$ python3 -q
>>> import numpy as np
>>> import numpy.linalg as la
>>> np.set_printoptions(precision=3, suppress=True, linewidth=160, floatmode="fixed")
>>> tidy = lambda a: np.round(a, 3) + 0
>>> th = np.deg2rad(30)
>>> data = np.eye(5)
>>> data[np.ix_([4, 2], [4, 2])] = [[np.cos(th), -np.sin(th)], [np.sin(th), np.cos(th)]]
>>> print(tidy(data))
[[ 1.000  0.000  0.000  0.000  0.000]
 [ 0.000  1.000  0.000  0.000  0.000]
 [ 0.000  0.000  0.866  0.000  0.500]
 [ 0.000  0.000  0.000  1.000  0.000]
 [ 0.000  0.000 -0.500  0.000  0.866]]
>>> # 4 groups of indices that never mix
>>> print(np.flatnonzero(la.matrix_power((data != 0) + (data.T != 0) + np.eye(5), 5)[4]))
[2 4]
>>> print(tidy(data @ data))
[[ 1.000  0.000  0.000  0.000  0.000]
 [ 0.000  1.000  0.000  0.000  0.000]
 [ 0.000  0.000  0.500  0.000  0.866]
 [ 0.000  0.000  0.000  1.000  0.000]
 [ 0.000  0.000 -0.866  0.000  0.500]]
>>> P = np.triu(np.array([[1, 1, 3, 0, 2],
...     [0, 0, 0, 3, 1],
...     [1, 0, 2, 2, 1],
...     [1, 3, 2, 1, 0],
...     [1, 2, 0, 0, 3]]), 1) + np.eye(5)
>>> Y = P @ data @ la.inv(P)
>>> print(tidy(np.trace(Y)), tidy(np.trace(data)))
4.732 4.732
>>> print(tidy(la.det(Y)))
1.0
>>> print(tidy(Y))
[[ 1.000  0.000 -1.402  2.804  2.634]
 [ 0.000  1.000 -0.500  1.000  0.366]
 [ 0.000  0.000  0.366  1.268  1.000]
 [ 0.000  0.000  0.000  1.000  0.000]
 [ 0.000  0.000 -0.500  1.000  1.366]]
>>> Y = data / np.sqrt((data ** 2).mean(axis=1, keepdims=True))
>>> print(tidy(Y[2]))
[0.000 0.000 1.936 0.000 1.118]
>>> print(la.matrix_rank(data - data.mean(axis=1, keepdims=True)))
4
>>> E = np.load("m.npy")
>>> print(E)
[[1 2 3 3 1 1]
 [1 2 3 3 1 1]
 [3 4 5 5 3 3]]
>>> # rows and columns are dependent
>>> Y = np.array([[-2, -3, -2],
...     [-3, -2, 1],
...     [2, 0, -1],
...     [2, -2, -2],
...     [2, 2, -3],
...     [-3, 2, 2]])
>>> print(E @ Y)
[[  3  -9 -10]
 [  3  -9 -10]
 [ -1 -15 -20]]
>>> print(Y.T @ E.T)
[[  3   3  -1]
 [ -9  -9 -15]
 [-10 -10 -20]]
>>> print(np.einsum("ik,kj->ji", E, Y))
[[  3   3  -1]
 [ -9  -9 -15]
 [-10 -10 -20]]
>>> print(la.matrix_rank(E @ Y))
2
>>> print(tidy(la.norm(E, axis=1)))
[5.000 5.000 9.644]
>>> print(la.norm(E, axis=1).argmax())
2
>>> print(tidy(la.norm(E, axis=0)))
[3.317 4.899 6.557 6.557 3.317 3.317]
>>> W = np.array([[2, 3, 2], [1, 3, 2], [0, 0, 1], [2, 2, 1], [0, 0, 3], [3, 1, 2]])
>>> coef = np.array([5, 4, 3])
>>> hid = np.maximum(E @ W + coef, 0)
>>> print((hid > 0).astype(int))
[[1 1 1]
 [1 1 1]
 [1 1 1]]
>>> print(hid)
[[18 20 20]
 [18 20 20]
 [34 38 42]]
>>> W2 = np.array([[-1, 2, -2], [1, 2, -1], [1, -1, -1]])
>>> print((hid @ W2).round(6).argmax(axis=1))
[1 1 1]
>>> print(hid @ W2)
[[  22   56  -76]
 [  22   56  -76]
 [  46  102 -148]]
>>> print(W @ W2)
[[ 3  8 -9]
 [ 4  6 -7]
 [ 1 -1 -1]
 [ 1  7 -7]
 [ 3 -3 -3]
 [ 0  6 -9]]
>>> print(np.argsort(-la.norm(hid, axis=0).round(6), kind="stable")[:3])
[2 1 0]
>>> print(la.matrix_rank(hid, rtol=0.1))
1
>>> print(la.cond(hid) > 100)
True
>>> print(tidy(la.norm(hid, 2) / la.norm(hid)))
1.0
>>> Y = np.array([[-3, -2, -2],
...     [-1, 0, 3],
...     [0, 1, -3],
...     [-3, -2, -2],
...     [3, -1, -3],
...     [-3, 3, -2]])
>>> W2 = np.array([[3, 2, 2, 3], [3, 3, 3, 2], [3, 0, 1, 2]])
>>> rng = np.random.default_rng(21)
>>> K = Y @ W2 + 0.1 * rng.normal(size=(6, 4))
>>> print(tidy(K))
[[-20.964 -11.849 -14.179 -16.831]
 [  5.995  -2.080   0.920   2.892]
 [ -6.022   3.083   0.058  -3.936]
 [-21.169 -12.157 -13.845 -16.903]
 [ -2.782   3.121  -0.102   1.129]
 [ -5.937   3.021   0.918  -7.000]]
>>> left, sig, Vt = la.svd(K)
>>> print(tidy(sig))
[47.166 11.000  3.939  0.376]
>>> print(np.argmax(sig[:-1] / (sig[1:] + 1e-6)) + 1)
3
>>> Y = left[:, :3] @ np.diag(sig[:3]) @ Vt[:3]
>>> print(tidy(la.norm(K - Y, 2)), tidy(sig[3]))
0.376 0.376
>>> print(tidy(la.norm(K - Y) / la.norm(K)))
0.008
>>> print(tidy(np.abs(K - Y).max()))
0.172
>>> O, r_ = la.qr(K)
>>> print(tidy(O.T @ O))
[[1.000 0.000 0.000 0.000]
 [0.000 1.000 0.000 0.000]
 [0.000 0.000 1.000 0.000]
 [0.000 0.000 0.000 1.000]]
>>> print(tidy(np.trace(O @ O.T)))
4.0
>>> print(O.shape, r_.shape)
(6, 4) (4, 4)
>>> print(tidy(abs(r_[0, 0])), tidy(la.norm(K[:, 0])))
31.668 31.668
>>> print(np.allclose(r_.T @ r_, K.T @ K))
True
>>> Y = np.c_[K[:, :3] @ np.array([[-7, 5, -8], [8, 3, 9], [-5, 3, 0]]), np.array([-2, 0, -3, 3, 0, -1])]
>>> print(tidy(Y))
[[ 122.851 -182.903   61.073   -2.000]
 [ -63.205   26.495  -66.682    0.000]
 [  66.532  -20.686   75.929   -3.000]
 [ 120.153 -183.853   59.942    3.000]
 [  44.952   -4.853   50.342    0.000]
 [  61.142  -17.867   74.691   -1.000]]
>>> print(tidy(la.norm(Y - K @ la.lstsq(K, Y)[0], axis=0)))
[0.000 0.000 0.000 3.200]
>>> print(tidy(la.norm(la.qr(K)[0].T @ Y, axis=0) ** 2 / ((Y ** 2).sum(axis=0) + 1e-12)))
[1.000 1.000 1.000 0.555]
>>> print(la.matrix_rank(Y))
4
>>> F = np.loadtxt("data.csv", delimiter=",")
>>> print(F)
[[ 4.000 -4.000  0.000  0.000]
 [ 3.000 -2.000  0.000  0.000]
 [ 0.000  0.000 -1.000 -2.000]
 [ 0.000  0.000  2.000 -2.000]]
>>> # 2 groups of indices that never mix
>>> lab = rng.permutation(4)
>>> Y = F[:, lab] * rng.choice([-1, 1], 4)
>>> print(Y)
[[ 0.000  0.000 -4.000  4.000]
 [ 0.000  0.000 -2.000  3.000]
 [-2.000 -1.000  0.000  0.000]
 [-2.000  2.000  0.000  0.000]]
>>> left, _, Vt = la.svd(F.T @ Y)
>>> print(tidy(la.lstsq(F, Y)[0]))
[[0.000 0.000 0.000 1.000]
 [0.000 0.000 1.000 0.000]
 [0.000 1.000 0.000 0.000]
 [1.000 0.000 0.000 0.000]]
>>> print(lab)
[3 2 1 0]
>>> print(tidy(np.abs(la.eigvals(F)).max()))
2.449
>>> print(np.allclose(F @ F.T, F.T @ F))
False
>>> print(np.allclose(F, F.T))
False
>>> print((F - F.T) / 2)
[[ 0.000 -3.500  0.000  0.000]
 [ 3.500  0.000  0.000  0.000]
 [ 0.000  0.000  0.000 -2.000]
 [ 0.000  0.000  2.000  0.000]]
>>> print(tidy(la.det(F)))
24.0
>>> print(np.flatnonzero(la.matrix_power((F != 0) + (F.T != 0) + np.eye(4), 4)[1]))
[0 1]
>>> print(F @ F)
[[ 4.000 -8.000  0.000  0.000]
 [ 6.000 -8.000  0.000  0.000]
 [ 0.000  0.000 -3.000  6.000]
 [ 0.000  0.000 -6.000  0.000]]
>>> P = np.triu(np.array([[2, 0, 2, 0], [2, 2, 1, 2], [0, 2, 0, 0], [0, 0, 1, 1]]), 1) + np.eye(4)
>>> Y = P @ F @ la.inv(P)
>>> print(P @ F - F @ P)
[[ 0.000  0.000 -6.000  4.000]
 [ 0.000  0.000 -1.000 -2.000]
 [ 0.000  0.000  0.000  0.000]
 [ 0.000  0.000  0.000  0.000]]
>>> print(np.trace(Y), np.trace(F))
-1.0 -1.0
>>> print(tidy(la.det(Y)))
24.0
>>> vec = np.array([3, 3, 0, 3])
>>> a = np.maximum(F @ vec, 0)
>>> print(np.flatnonzero(a > 1e-9))
[1]
>>> print(F.T @ a)
[ 9.000 -6.000  0.000  0.000]
>>> print(F * (a > 1e-9)[:, None])
[[ 0.000 -0.000  0.000  0.000]
 [ 3.000 -2.000  0.000  0.000]
 [ 0.000  0.000 -0.000 -0.000]
 [ 0.000  0.000  0.000 -0.000]]
>>> print(np.maximum(F @ (3 * vec), 0))
[0.000 9.000 0.000 0.000]
>>> print(np.maximum(F @ vec, 0) - np.maximum(-F @ vec, 0))
[ 0.000  3.000 -6.000 -6.000]
>>> M = np.load("out14.npy")
>>> print(M)
[[7 4 2 4 1]
 [7 4 2 4 1]
 [0 4 0 4 9]
 [1 4 0 4 7]
 [7 4 2 4 1]
 [7 4 2 4 1]
 [3 4 0 4 5]
 [0 4 0 4 9]
 [1 4 0 4 7]
 [5 4 1 4 3]
 [5 4 1 4 3]
 [7 4 2 4 1]
 [7 4 2 4 1]
 [7 4 2 4 1]
 [0 4 0 4 9]
 [0 4 0 4 9]
 [5 4 1 4 3]
 [3 4 0 4 5]
 [0 4 0 4 9]
 [0 4 0 4 9]
 [1 4 0 4 7]
 [5 4 1 4 3]
 [5 4 1 4 3]
 [5 4 1 4 3]]
>>> print(np.unique(M.round(6), axis=0).shape)
(5, 5)
>>> print([round(float(x), 3) for x in la.svd(M, compute_uv=False)[:3]])
[40.225, 20.969, 1.449]
>>> print(la.cond(M) > 100)
True
>>> f = np.array([1, -1])
>>> print(np.convolve(M[3], f))
[ 1  3 -4  4  3 -7]
>>> Y = M / la.norm(M, axis=1)
Traceback (most recent call last):
  File "<python-input-101>", line 1, in <module>
    Y = M / la.norm(M, axis=1)
        ~~^~~~~~~~~~~~~~~~~~~~
ValueError: operands could not be broadcast together with shapes (24,5) (24,) 
>>> Y = M / la.norm(M, axis=1, keepdims=True)
>>> G = Y @ Y.T
>>> print(tidy(np.degrees(np.arccos(np.clip(G[20, 17], -1, 1)))))
17.913
>>> A = np.diag(np.array([9, 5, 5]))
>>> print(A)
[[9 0 0]
 [0 5 0]
 [0 0 5]]
>>> # splits into 3 blocks
>>> def softmax(z):
...     e = np.exp(z - z.max(axis=-1, keepdims=True))
...     return e / e.sum(axis=-1, keepdims=True)
... 
>>> print(tidy(softmax(A[0])))
[1.000 0.000 0.000]
>>> print(tidy(softmax(A).sum(axis=1)))
[1.000 1.000 1.000]
>>> att = A @ A.T / np.sqrt(3)
>>> print(tidy(softmax(att)[0] @ A))
[9.000 0.000 0.000]
>>> print(softmax(att).round(6).argmax(axis=1))
[0 1 2]
>>> m1 = np.cumsum(np.array([[3, 0, -3, 3, -3],
...     [-2, 1, 3, 1, -3],
...     [2, 1, 1, -1, -3],
...     [0, 0, 1, 3, 3],
...     [3, 3, 3, -3, -2],
...     [0, -3, -1, -3, -1],
...     [2, -3, 3, 2, 0],
...     [-3, -3, 0, -3, -1],
...     [1, 2, -3, -3, 2],
...     [-1, 0, -3, 3, 1],
...     [3, 2, -3, 3, -2],
...     [0, 0, 1, -2, -3]]), axis=0)
>>> print(m1)
[[  3   0  -3   3  -3]
 [  1   1   0   4  -6]
 [  3   2   1   3  -9]
 [  3   2   2   6  -6]
 [  6   5   5   3  -8]
 [  6   2   4   0  -9]
 [  8  -1   7   2  -9]
 [  5  -4   7  -1 -10]
 [  6  -2   4  -4  -8]
 [  5  -2   1  -1  -7]
 [  8   0  -2   2  -9]
 [  8   0  -1   0 -12]]
>>> Xs = m1 - m1.mean(axis=0)
>>> left, sig, Vt = la.svd(Xs, full_matrices=False)
>>> print(tidy(sig))
[13.631  9.593  8.034  4.622  4.243]
>>> print(tidy(Vt[0] * np.sign(Vt[0, np.abs(Vt[0]).argmax()])))
[ 0.368 -0.304  0.598 -0.511 -0.390]
>>> print(np.abs(Vt[0]).argmax())
2
>>> print(np.searchsorted(np.cumsum(sig ** 2) / (sig ** 2).sum(), 0.9) + 1)
4
>>> print(tidy((sig ** 2).sum() ** 2 / (sig ** 4).sum()))
3.04
>>> print(tidy(Xs.mean(axis=0)))
[0.000 0.000 0.000 0.000 0.000]
>>> print(np.abs(left[:, 0]).argmax())
0
>>> print((np.sign(left[:, 0]) == np.sign(left[0, 0])).astype(int))
[1 1 1 1 1 0 0 0 0 0 1 0]
>>> th = np.radians(30)
>>> r_ = np.eye(6)
>>> r_[3, 3] = r_[2, 2] = np.cos(th)
>>> r_[3, 2], r_[2, 3] = -np.sin(th), np.sin(th)
>>> print(tidy(r_))
[[ 1.000  0.000  0.000  0.000  0.000  0.000]
 [ 0.000  1.000  0.000  0.000  0.000  0.000]
 [ 0.000  0.000  0.866  0.500  0.000  0.000]
 [ 0.000  0.000 -0.500  0.866  0.000  0.000]
 [ 0.000  0.000  0.000  0.000  1.000  0.000]
 [ 0.000  0.000  0.000  0.000  0.000  1.000]]
>>> Y = E @ r_.T
>>> print(tidy(la.det(r_)), tidy(np.trace(r_)))
1.0 5.732
>>> print(np.allclose(E @ E.T, Y @ Y.T))
True
>>> P = m1 @ la.solve(m1.T @ m1, m1.T)
>>> print(np.trace(P))
5.0
>>> print(la.matrix_rank(np.eye(12) - P))
7
>>> print(tidy(la.eigvalsh(P)))
[0.000 0.000 0.000 0.000 0.000 0.000 0.000 1.000 1.000 1.000 1.000 1.000]
>>> print(tidy(np.diag(P)))
[0.301 0.374 0.403 0.386 0.627 0.280 0.599 0.630 0.364 0.153 0.458 0.425]
>>> arr = np.loadtxt("arr.csv", delimiter=",")
>>> print(arr)
[[0.800 0.200 0.000]
 [0.200 0.400 0.400]
 [0.167 0.500 0.333]]
>>> f = np.array([5, 5])
>>> print(tidy(np.convolve(arr[2], f)))
[0.835 3.335 4.165 1.665]
>>> print(tidy(np.array([np.convolve(row, f, "same") for row in arr])))
[[4.000 5.000 1.000]
 [1.000 3.000 4.000]
 [0.835 3.335 4.165]]
>>> print(np.polyval(f, arr[2]))
[5.835 7.500 6.665]
